% ipython --no-banner

In [1]: import numpy as np

In [2]: np.set_printoptions(precision=3, suppress=True, linewidth=160)

In [3]: A = np.load("sample4.npy")

In [4]: print(A)
[[ -9  12  -6   8]
 [ -3  -9  -2  -6]
 [ -3   4 -24  32]
 [ -1  -3  -8 -24]]

In [5]: f = np.array([9, -8, 3])

In [6]: print(np.array([np.convolve(row, f, "same") for row in A]))
[[ 180 -177  156  -82]
 [ -57   45  -65   42]
 [  60 -257  492 -328]
 [ -19  -51 -161  168]]

In [7]: print(np.convolve(A[3], f))
[  -9  -19  -51 -161  168  -72]

In [8]: O, r_ = np.linalg.qr(A)

In [9]: print(O.shape, r_.shape)
(4, 4) (4, 4)

In [10]: print(np.allclose(r_.T @ r_, A.T @ A))
True

In [11]: print(O)
[[-0.9  0.3  0.3  0.1]
 [-0.3 -0.9  0.1 -0.3]
 [-0.3  0.1 -0.9 -0.3]
 [-0.1 -0.3 -0.3  0.9]]

In [12]: print(np.round(O.T @ O, 3) + 0)
[[1. 0. 0. 0.]
 [0. 1. 0. 0.]
 [0. 0. 1. 0.]
 [0. 0. 0. 1.]]

In [13]: print(r_.round(3) + 0)
[[ 10.   -9.   14.  -12.6]
 [  0.   13.    0.   18.2]
 [  0.    0.   22.  -19.8]
 [  0.    0.    0.  -28.6]]

In [14]: print(O @ r_)
[[ -9.  12.  -6.   8.]
 [ -3.  -9.  -2.  -6.]
 [ -3.   4. -24.  32.]
 [ -1.  -3.  -8. -24.]]

In [15]: proj = np.triu(np.array([[2, 9, 2, 5], [5, 2, 9, 6], [5, 7, 3, 8], [9, 1, 0, 7]]), 1) + np.eye(4)

In [16]: Y = proj @ O @ np.linalg.inv(proj)

In [17]: print(np.linalg.matrix_rank(Y))
4

In [18]: print(round(np.linalg.det(Y), 3))
-1.0

In [19]: print(np.round(np.poly(Y), 3) + 0)
[ 1.   1.8  0.  -1.8 -1. ]

In [20]: rng = np.random.default_rng(90595)

In [21]: Y = A + rng.integers(-2, 3, (4, 1)) @ rng.integers(-2, 3, (1, 4))

In [22]: print(Y)
[[ -9  10  -4   8]
 [ -3  -9  -2  -6]
 [ -3   0 -20  32]
 [ -1  -3  -8 -24]]

In [23]: print(np.round(np.linalg.svd(Y - A, compute_uv=False), 3) + 0)
[6.325 0.    0.    0.   ]

In [24]: print(Y - A)
[[ 0 -2  2  0]
 [ 0  0  0  0]
 [ 0 -4  4  0]
 [ 0  0  0  0]]

In [25]: print(np.linalg.matrix_rank(Y - A, tol=1e-8))
1

In [26]: idx = rng.permutation(4)

In [27]: print(idx)
[3 1 0 2]

In [28]: Y = A[idx][:, idx]

In [29]: print(np.trace(Y))
-66

In [30]: print(np.allclose(Y, A))
False

In [31]: print(np.diag(Y))
[-24  -9  -9 -24]
